% python3 -q
>>> import numpy as np
>>> np.set_printoptions(precision=2, suppress=True, linewidth=100)
>>> mat = np.load("w.npy")
>>> print(mat)
[[ 1  1 -1 -1 -1 -1  1  1]
 [ 1  1  1  1  1  1  1  1]
 [ 1 -1 -1  1  1 -1 -1  1]]
>>> # columns 3 and 4 are equal
>>> M2 = mat[0, 0] * mat[1:] - np.outer(mat[1:, 0], mat[0])
>>> M2
array([[ 0,  0,  2,  2,  2,  2,  0,  0],
       [ 0, -2,  0,  2,  2,  0, -2,  0]])
>>> print(np.linalg.matrix_rank(M2), np.linalg.matrix_rank(mat))
2 3
>>> mat[:, 0] / mat[0, 0]
array([1., 1., 1.])
>>> np.flatnonzero(~M2.round(6).any(axis=1))
array([], dtype=int64)
>>> mat.reshape(-1, 2)
array([[ 1,  1],
       [-1, -1],
       [-1, -1],
       [ 1,  1],
       [ 1,  1],
       [ 1,  1],
       [ 1,  1],
       [ 1,  1],
       [ 1, -1],
       [-1,  1],
       [ 1, -1],
       [-1,  1]])
>>> mat.ravel(order="F")
array([ 1,  1,  1,  1,  1, -1, -1,  1, -1, -1,  1,  1, -1,  1,  1, -1,  1, -1,  1,  1, -1,  1,  1,
        1])
>>> T = mat.reshape(3, 2, -1)
>>> print(T.sum(axis=1))
[[ 0  0  0  0]
 [ 2  2  2  2]
 [ 2 -2 -2  2]]
>>> T.shape
(3, 2, 4)
>>> T[:, 0]
array([[ 1,  1, -1, -1],
       [ 1,  1,  1,  1],
       [ 1, -1, -1,  1]])
>>> T.transpose(1, 0, 2)
array([[[ 1,  1, -1, -1],
        [ 1,  1,  1,  1],
        [ 1, -1, -1,  1]],

       [[-1, -1,  1,  1],
        [ 1,  1,  1,  1],
        [ 1, -1, -1,  1]]])
>>> vec = np.array([3, 2, 0, 1, 0, 3, 1, 1])
>>> mat @ np.ones(8)
array([0., 8., 0.])
>>> np.einsum("ij,j->i", mat, vec)
array([ 3, 11, -1])
>>> mat @ vec
array([ 3, 11, -1])
>>> print(mat @ (2 * vec))
[ 6 22 -2]
>>> (mat * vec).sum(axis=1)
array([ 3, 11, -1])
>>> mat.sum(axis=0)
array([ 3,  1, -1,  1,  1, -1,  1,  3])
>>> mat.shape
(3, 8)
>>> mat.mean(axis=0)
array([ 1.  ,  0.33, -0.33,  0.33,  0.33, -0.33,  0.33,  1.  ])
>>> round(np.linalg.norm(mat, "nuc"), 2)
np.float64(8.49)
>>> round(float(np.linalg.norm(mat) ** 2 / np.linalg.norm(mat, 2) ** 2), 2)
3.0
>>> round(np.linalg.norm(mat, 1), 2), np.round(np.linalg.norm(mat, np.inf), 2)
(np.float64(3.0), np.float64(8.0))
>>> A = np.loadtxt("mat.csv", delimiter=",")
>>> A
array([[-0.04, -2.51, -2.52, -1.3 , -1.25,  0.07,  0.  ],
       [-0.04, -0.64, -0.58, -0.35, -0.38,  0.08,  0.01],
       [-0.09, -1.26, -1.24, -0.64, -0.72,  0.06, -0.02],
       [-0.07,  0.92,  0.8 ,  0.47,  0.44, -0.02, -0.03],
       [ 0.  ,  1.45,  1.36,  0.73,  0.72,  0.04, -0.11],
       [ 0.01,  1.16,  1.07,  0.61,  0.63,  0.05,  0.  ],
       [ 0.1 , -2.79, -2.79, -1.38, -1.46, -0.1 ,  0.  ],
       [-0.06, -3.38, -3.2 , -1.52, -1.57, -0.01, -0.09],
       [ 0.  , -1.24, -1.22, -0.68, -0.7 , -0.01, -0.07],
       [-0.03, -1.08, -1.03, -0.52, -0.53,  0.05, -0.01],
       [-0.03, -0.69, -0.75, -0.29, -0.27, -0.08,  0.1 ],
       [-0.03,  0.01, -0.09, -0.11, -0.05, -0.01,  0.04],
       [-0.02, -3.8 , -3.82, -1.86, -1.89,  0.02, -0.1 ],
       [-0.05,  4.18,  4.24,  2.06,  1.98,  0.  ,  0.01],
       [ 0.02,  1.38,  1.41,  0.72,  0.68, -0.04,  0.04],
       [ 0.06,  1.25,  1.35,  0.64,  0.66,  0.03,  0.05],
       [-0.07,  0.4 ,  0.39,  0.2 ,  0.21,  0.  ,  0.02],
       [ 0.03, -0.07, -0.09,  0.07, -0.06,  0.11,  0.04],
       [ 0.04,  0.42,  0.45,  0.23,  0.25,  0.  , -0.04],
       [ 0.08, -0.17, -0.35, -0.09, -0.33, -0.05,  0.01],
       [ 0.05,  4.97,  4.81,  2.42,  2.42,  0.06, -0.06],
       [ 0.01,  1.38,  1.43,  0.76,  0.64, -0.03,  0.04],
       [-0.03, -2.3 , -2.31, -1.17, -1.14,  0.01,  0.  ],
       [-0.01, -2.95, -2.9 , -1.45, -1.38,  0.03, -0.01],
       [-0.04, -0.51, -0.62, -0.25, -0.31,  0.04,  0.1 ],
       [-0.06, -0.36, -0.41, -0.25, -0.23,  0.01, -0.03],
       [ 0.05, -4.03, -4.12, -1.96, -1.99,  0.  ,  0.  ],
       [-0.04,  0.19,  0.25,  0.07,  0.08, -0.03, -0.03],
       [-0.02, -3.92, -3.93, -2.07, -2.03,  0.05,  0.03],
       [-0.01, -0.25, -0.27, -0.18, -0.09,  0.1 ,  0.01]])
>>> D = np.linalg.norm(A[:, None] - A[None], axis=-1)
>>> (D + 1e9 * np.eye(30)).round(6).argmin(axis=1)
array([22, 24,  8,  5, 14, 15, 23, 23,  2,  8, 24, 17, 28, 20, 21, 14, 18, 11, 16, 25, 13, 14,  0,
        6,  1, 29, 28, 16, 26, 25])
>>> D[:5, :5]
array([[0.  , 2.99, 1.98, 5.37, 6.23],
       [2.99, 0.  , 1.01, 2.39, 3.24],
       [1.98, 1.01, 0.  , 3.39, 4.25],
       [5.37, 2.39, 3.39, 0.  , 0.87],
       [6.23, 3.24, 4.25, 0.87, 0.  ]])
>>> D.shape
(30, 30)
>>> print(np.unravel_index(D.round(6).argmax(), D.shape))
(np.int64(20), np.int64(26))
>>> vec = np.array([0, -1, -5, 5, 6, -3, -6])
>>> rhs = A @ vec
>>> c, lr = np.zeros(7), 1 / np.linalg.norm(A, 2) ** 2
>>> for i in range(8):
...     c -= lr * A.T @ (A @ c - rhs)
...     if i % 2 == 0: print(i, round(np.linalg.norm(A @ c - rhs), 2))
... 
0 3.57
2 3.57
4 3.57
6 3.57
>>> np.round(np.linalg.cond(A), 2)
np.float64(86.69)
>>> M2 = np.array([[6, -9, 7],
...     [0, -4, -1],
...     [1, 0, -2],
...     [-4, 2, -2],
...     [1, 7, -4],
...     [-5, -1, -7],
...     [-4, 5, -3]])
>>> np.linalg.matrix_rank(np.vstack([A, M2.T]))
np.int64(7)
>>> np.vstack([A, M2.T]).shape
(33, 7)
>>> np.linalg.matrix_rank(A @ M2)
np.int64(3)
>>> C2 = np.cov(A, rowvar=False)
>>> C2.shape
(7, 7)
>>> np.corrcoef(A.T)
array([[ 1.  ,  0.08,  0.07,  0.09,  0.07, -0.22,  0.06],
       [ 0.08,  1.  ,  1.  ,  1.  ,  1.  ,  0.04,  0.08],
       [ 0.07,  1.  ,  1.  ,  1.  ,  1.  ,  0.04,  0.08],
       [ 0.09,  1.  ,  1.  ,  1.  ,  1.  ,  0.03,  0.08],
       [ 0.07,  1.  ,  1.  ,  1.  ,  1.  ,  0.05,  0.08],
       [-0.22,  0.04,  0.04,  0.03,  0.05,  1.  , -0.09],
       [ 0.06,  0.08,  0.08,  0.08,  0.08, -0.09,  1.  ]])
>>> np.median(A, axis=0)
array([-0.02, -0.3 , -0.38, -0.21, -0.25,  0.01,  0.  ])
>>> round(np.corrcoef(A[:, 5], A[:, 4])[0, 1], 2)
np.float64(0.05)
>>> np.argsort(-A.std(axis=0).round(6), kind="stable")
array([1, 2, 3, 4, 6, 5, 0])
>>> np.round(np.linalg.eigvalsh(C2)[::-1], 2) + 0
array([11.65,  0.  ,  0.  ,  0.  ,  0.  ,  0.  ,  0.  ])
>>> np.argwhere(np.triu(np.abs(np.corrcoef(A.T)) > 0.8, 1))
array([[1, 2],
       [1, 3],
       [1, 4],
       [2, 3],
       [2, 4],
       [3, 4]])
